$ python -q
>>> import numpy as np
>>> import numpy.linalg as la
>>> np.set_printoptions(precision=2, suppress=True, linewidth=100)
>>> F = np.loadtxt("data.csv", delimiter=",")
>>> F
array([[ 9.,  3.,  2.],
       [ 5.,  0.,  3.],
       [ 7.,  5.,  2.],
       [ 0.,  0.,  7.],
       [ 8.,  4.,  2.],
       [ 8.,  4.,  2.],
       [11.,  8.,  1.],
       [ 1.,  4.,  3.],
       [ 1.,  4.,  3.],
       [ 2.,  3.,  3.],
       [ 0.,  0.,  7.],
       [ 0.,  0.,  5.],
       [12.,  7.,  1.],
       [ 0.,  0.,  5.],
       [16., 10.,  0.],
       [ 0.,  0.,  5.],
       [ 1.,  4.,  3.],
       [ 5.,  0.,  3.],
       [ 0.,  0.,  4.],
       [12.,  7.,  1.],
       [ 0.,  1.,  4.],
       [ 0.,  0.,  4.],
       [ 7.,  5.,  2.],
       [ 0.,  0.,  5.],
       [ 0.,  0.,  4.],
       [ 6.,  6.,  2.],
       [ 0.,  0.,  5.],
       [ 2.,  3.,  3.],
       [ 0.,  0.,  4.],
       [ 0.,  0.,  5.],
       [ 5.,  0.,  3.],
       [ 7.,  5.,  2.],
       [ 4.,  1.,  3.],
       [ 6.,  6.,  2.],
       [ 4.,  1.,  3.],
       [ 0.,  0.,  7.],
       [11.,  8.,  1.],
       [ 9.,  3.,  2.],
       [ 0.,  0.,  5.],
       [ 0.,  0.,  6.],
       [ 0.,  0.,  5.],
       [ 0.,  0.,  4.]])
>>> # row 5 repeats row 4
>>> cen = F - F.mean(axis=0)
>>> vecs = la.svd(cen)[2][:2]
>>> A2 = cen - cen @ vecs.T @ vecs
>>> round(float(la.norm(A2) / la.norm(cen)), 2)
0.14
>>> labels = F[:, 1] > np.median(F[:, 1])
>>> r0 = F[labels].mean(axis=0) - F[~labels].mean(axis=0)
>>> labels.astype(int)
array([1, 0, 1, 0, 1, 1, 1, 1, 1, 1, 0, 0, 1, 0, 1, 0, 1, 0, 0, 1, 0, 0, 1, 0, 0, 1, 0, 1, 0, 0, 0,
       1, 0, 1, 0, 0, 1, 1, 0, 0, 0, 0])
>>> r0, r1 = F[21], F[23]
>>> r0 @ r1
np.float64(20.0)
>>> p = (r0 @ r1) / (r0 @ r0) * r0
>>> p
array([0., 0., 5.])
>>> np.round(la.norm(r0 + r1) ** 2 + la.norm(r0 - r1) ** 2, 2)
np.float64(82.0)
>>> (r1 - p) @ r0
np.float64(0.0)
>>> la.matrix_rank(np.outer(r0, r1))
np.int64(1)
>>> r1 - p
array([0., 0., 0.])
>>> d = la.norm(F[:, None] - F[None], axis=-1)
>>> d[:5, :5]
array([[ 0.  ,  5.1 ,  2.83, 10.72,  1.41],
       [ 5.1 ,  0.  ,  5.48,  6.4 ,  5.1 ],
       [ 2.83,  5.48,  0.  ,  9.95,  1.41],
       [10.72,  6.4 ,  9.95,  0.  , 10.25],
       [ 1.41,  5.1 ,  1.41, 10.25,  0.  ]])
>>> d.shape
(42, 42)
>>> K = np.loadtxt("m.csv", delimiter=",")
>>> K
array([[ -5.78,  -3.57,  -9.72,   1.21,  -3.31,  -0.01,   1.06,  -2.92],
       [ -1.23,  -1.6 ,  -0.59,  -1.46,   9.63,  -5.52,  -0.47,  -4.42],
       [  3.4 ,   5.4 ,   0.59,   5.41, -15.77,   5.12,  -0.37,   9.29],
       [ -5.05, -13.59, -25.5 ,  -5.07,  -3.32,  -2.2 ,   0.14,   1.51],
       [ -4.94,  -3.18,  -7.49,  -0.71,   3.82,   5.61,  -0.77,  -0.99],
       [ -4.81,   0.22,  -1.12,   3.73,  -1.36,   4.45,   1.48,  -2.53],
       [  3.66,  -6.29,   4.26, -11.55,  22.05, -13.44,  -1.52,  -8.58],
       [ -6.29,  -8.54, -17.26,  -4.82,   4.62,   0.25,  -1.24,  -2.94],
       [  6.33,  10.63,  24.49,   3.68,  -0.08,  -1.6 ,   2.42,  -1.97],
       [ -9.7 ,  -5.68, -22.87,   1.72,  -7.49,  10.19,  -0.12,   2.52],
       [-10.64, -12.38, -36.71,   1.21, -23.8 ,   6.81,   2.36,   4.82],
       [  4.47,  -3.8 ,   1.07,  -5.37,   5.86,  -7.09,  -1.46,   0.46],
       [ -5.36,  -8.25, -12.71,  -4.17,   3.02,   0.51,   0.27,  -3.54],
       [  2.48,  -4.68,  -2.45,  -3.57,  -0.03, -12.86,   0.62,  -2.92],
       [ -2.14,  -5.97, -13.41,  -0.61,  -7.93,  -2.58,   0.75,   1.24],
       [ -5.12,  -7.9 , -21.04,  -1.8 ,  -6.69,  -0.99,  -0.24,   1.3 ],
       [  0.58,   3.13,   4.63,   2.86,  -6.57,  -0.35,   2.38,  -0.6 ],
       [  3.08,  -0.01,   0.63,  -2.22,  -0.02,  -4.09,  -0.6 ,   1.26],
       [ 10.84,  12.83,  35.52,  -0.11,  15.55,  -8.58,  -0.52,  -4.41],
       [  9.67,  15.57,  36.56,   4.59,   3.32,  -1.8 ,   2.32,  -2.69],
       [  1.66,   3.75,  15.86,  -1.75,  16.55,  -4.38,  -0.67,  -7.28],
       [  1.43,   0.67,   3.15,  -0.21,   4.13,  -1.42,  -1.44,   0.59],
       [  2.93,   5.93,   5.33,   5.06,  -9.96,   5.54,   0.72,   5.94],
       [  7.62,   1.14,   9.9 ,  -3.69,   4.63, -12.25,  -1.  ,  -0.21],
       [ -0.18,   0.51,   1.86,  -3.83,   9.99,  -2.04,  -1.48,  -3.72],
       [  0.01, -14.22, -14.6 , -10.84,   8.7 , -12.83,  -1.52,  -3.64],
       [  2.43,   0.27,   5.76,  -1.01,   6.7 ,  -1.69,  -1.52,  -0.47],
       [  8.6 ,  18.39,  42.51,   6.86,   5.51,  -2.95,   3.49,  -6.12],
       [  4.95,   6.3 ,  11.68,   1.8 ,  -0.63,  -3.73,   0.13,   1.13],
       [ -1.33,   2.75,   5.75,   1.38,   2.79,   0.53,   0.4 ,  -3.21],
       [ -1.66, -13.58, -19.35, -12.18,  12.05,  -5.48,  -3.54,  -0.6 ],
       [ -2.03,   0.03,   4.98,   0.28,   3.15,   2.96,   1.12,  -3.01],
       [  4.29,  -0.64,   1.45,  -3.34,  -0.82,  -1.44,  -1.06,   3.34],
       [ -0.85,  -6.17,  -9.58,  -4.95,   4.66,  -7.65,  -1.29,  -1.79],
       [ -5.53,  -7.56, -13.62,  -5.38,   4.68,   0.53,   0.14,  -4.34],
       [  3.21,   7.25,  15.32,   2.34,   2.57,   6.18,  -0.44,   1.46],
       [  0.07,   7.46,   9.87,   5.43,  -3.43,   8.46,   0.37,   2.35],
       [ -1.36,  -7.43, -12.  ,  -4.81,  -0.98,   0.02,  -0.62,   1.74],
       [  0.57,  -2.35,   8.05,  -4.69,  17.15,  -8.32,  -0.31,  -9.12],
       [  6.03,  11.1 ,  23.88,   5.05,  -1.14,   4.69,   1.  ,   1.97],
       [ -2.88,  -4.39, -14.92,   0.3 ,  -9.79,   7.21,  -1.  ,   6.9 ],
       [ -0.69,  -2.37,  -0.46,  -3.17,   8.33,  -5.56,   0.03,  -4.95],
       [  2.03,   8.08,  13.26,   6.65,  -7.28,   0.95,   2.15,  -0.11]])
>>> d = la.norm(K[:, None] - K[None], axis=-1)
>>> d.mean(axis=1).argmax()
np.int64(10)
>>> (d + 1e9 * np.eye(43)).round(6).argmin(axis=1)
array([14, 41, 22, 15,  0, 31, 38, 34, 39, 40,  9, 17, 34, 11, 15,  3, 29, 32, 19, 27, 38, 26,  2,
       11,  1, 30, 21, 19, 42, 31, 25, 29, 17, 12, 12, 36, 35, 12, 20,  8, 14,  1, 36])
>>> d[:5, :5]
array([[ 0.  , 17.82, 24.93, 20.36,  9.95],
       [17.82,  0.  , 32.64, 31.72, 15.29],
       [24.93, 32.64,  0.  , 38.63, 27.12],
       [20.36, 31.72, 38.63,  0.  , 23.89],
       [ 9.95, 15.29, 27.12, 23.89,  0.  ]])
>>> A2 = K / la.norm(K, axis=1, keepdims=True)
>>> cov = A2 @ A2.T
>>> np.argwhere(np.triu(np.abs(cov) > 0.95, 1))
array([[ 1,  2],
       [ 1, 41],
       [ 2, 41],
       [ 3,  8],
       [ 3, 15],
       [ 3, 19],
       [ 3, 27],
       [ 3, 35],
       [ 3, 37],
       [ 3, 39],
       [ 5, 17],
       [ 6, 41],
       [ 7, 12],
       [ 7, 34],
       [ 7, 39],
       [ 8, 19],
       [ 8, 27],
       [ 8, 28],
       [ 8, 37],
       [ 8, 39],
       [ 9, 18],
       [10, 18],
       [12, 34],
       [14, 15],
       [15, 18],
       [15, 19],
       [15, 27],
       [19, 27],
       [19, 37],
       [19, 39],
       [20, 40],
       [21, 26],
       [25, 33],
       [25, 36],
       [27, 37],
       [30, 42],
       [33, 36],
       [35, 39]])
>>> data = np.load("sample4.npy")
>>> data
array([[-1,  2, -3, -2,  0],
       [-3,  1,  0, -1, -2],
       [-2, -1, -3, -1,  3],
       [ 3, -2,  1,  2, -1],
       [-1,  2,  3, -3, -2],
       [-2, -1, -3, -1,  3]])
>>> # row 5 repeats row 2
>>> x = np.array([0, 3, 0, 0, 1])
>>> a = np.maximum(data @ x, 0)
>>> np.maximum(data @ (3 * x), 0)
array([18,  3,  0,  0, 12,  0])
>>> np.maximum(data @ x, 0) - np.maximum(-data @ x, 0)
array([ 6,  1,  0, -7,  4,  0])
>>> data * (a > 1e-9)[:, None]
array([[-1,  2, -3, -2,  0],
       [-3,  1,  0, -1, -2],
       [ 0,  0,  0,  0,  0],
       [ 0,  0,  0,  0,  0],
       [-1,  2,  3, -3, -2],
       [ 0,  0,  0,  0,  0]])
>>> A2 = np.c_[data[:, :4] @ np.array([[2, -2, 1, -1], [-1, -2, -3, 0], [0, -2, 2, -2], [-1, -1, 1, -2]]), np.array([0, 0, 0, 2, 1, 2])]
>>> A2
array([[ -2,   6, -15,  11,   0],
       [ -6,   5,  -7,   5,   0],
       [ -2,  13,  -6,  10,   0],
       [  6,  -6,  13,  -9,   2],
       [ -1,  -5,  -4,   1,   1],
       [ -2,  13,  -6,  10,   2]])
>>> la.norm(la.qr(data)[0].T @ A2, axis=0) ** 2 / ((A2 ** 2).sum(axis=0) + 1e-12)
array([1.  , 1.  , 1.  , 1.  , 0.78])
>>> A2 = K / np.sqrt((K ** 2).mean(axis=1, keepdims=True))
>>> la.matrix_rank(K - K.mean(axis=1, keepdims=True))
np.int64(7)
>>> E = np.loadtxt("a.csv", delimiter=",")
>>> E
array([[-3.,  1., -2.,  3.,  0., -1., -2.,  2., -2.,  1., -1., -3.],
       [ 0., -4.,  0.,  3.,  1.,  1., -3., -1., -3.,  2.,  1., -1.],
       [-2., -2.,  5.,  3., -2., -3., -3., -2.,  2.,  0., -2., -3.],
       [ 1.,  2.,  0., -5., -3., -1.,  0.,  3.,  2., -2.,  3., -1.],
       [ 3.,  0., -3., -1.,  6.,  2., -3., -3.,  2., -3., -3.,  1.],
       [ 3.,  3.,  3., -2.,  0.,  8.,  3., -2.,  2.,  0.,  3., -3.],
       [ 1.,  1., -1., -2.,  3.,  1., -1., -1.,  0.,  3., -2., -2.],
       [ 2., -1.,  0.,  2.,  3.,  1.,  1., -4., -3., -3., -2., -3.],
       [ 3.,  3.,  2., -3.,  1., -3., -2., -3.,  6.,  0., -3., -1.],
       [ 3.,  0.,  2.,  1., -3., -1.,  3.,  3.,  2.,  2.,  0., -3.],
       [-3.,  0., -1.,  2., -3.,  3.,  2.,  2., -1.,  1.,  5.,  1.],
       [ 3.,  2., -2.,  2.,  0., -2., -3.,  1.,  2.,  1.,  1., -5.]])
>>> T = np.stack([E, 5 * E, E[::-1]])
>>> la.norm(T, axis=(1, 2))
array([ 29.61, 148.07,  29.61])
>>> la.matrix_rank(T.reshape(3, -1))
np.int64(2)
>>> T.sum(axis=0)
array([[-15.,   8., -14.,  20.,   0.,  -8., -15.,  13., -10.,   7.,  -5., -23.],
       [ -3., -24.,  -1.,  20.,   3.,   9., -16.,  -4., -19.,  13.,  11.,  -5.],
       [ -9., -12.,  32.,  19., -15., -19., -15.,  -9.,  14.,   2., -12., -21.],
       [  9.,  15.,   2., -33., -17.,  -9.,  -2.,  15.,  18., -12.,  15.,  -7.],
       [ 20.,  -1., -18.,  -4.,  39.,  13., -17., -22.,   9., -21., -20.,   3.],
       [ 19.,  19.,  17., -14.,   3.,  49.,  17., -13.,  12.,   3.,  16., -20.],
       [  9.,   9.,  -3., -14.,  18.,  14.,  -3.,  -8.,   2.,  18.,  -9., -15.],
       [ 15.,  -6.,  -3.,  11.,  24.,   8.,   3., -27., -16., -21., -15., -17.],
       [ 19.,  20.,  12., -23.,   3., -19., -12., -15.,  38.,  -2., -15.,  -7.],
       [ 16.,  -2.,  17.,   9., -20.,  -9.,  15.,  16.,  14.,  12.,  -2., -21.],
       [-18.,  -4.,  -6.,  15., -17.,  19.,   9.,  11.,  -9.,   8.,  31.,   5.],
       [ 15.,  13., -14.,  15.,   0., -13., -20.,   8.,  10.,   7.,   5., -33.]])
>>> la.matrix_rank(T)
array([12, 12, 12])
>>> (T @ E.T).shape
(3, 12, 12)
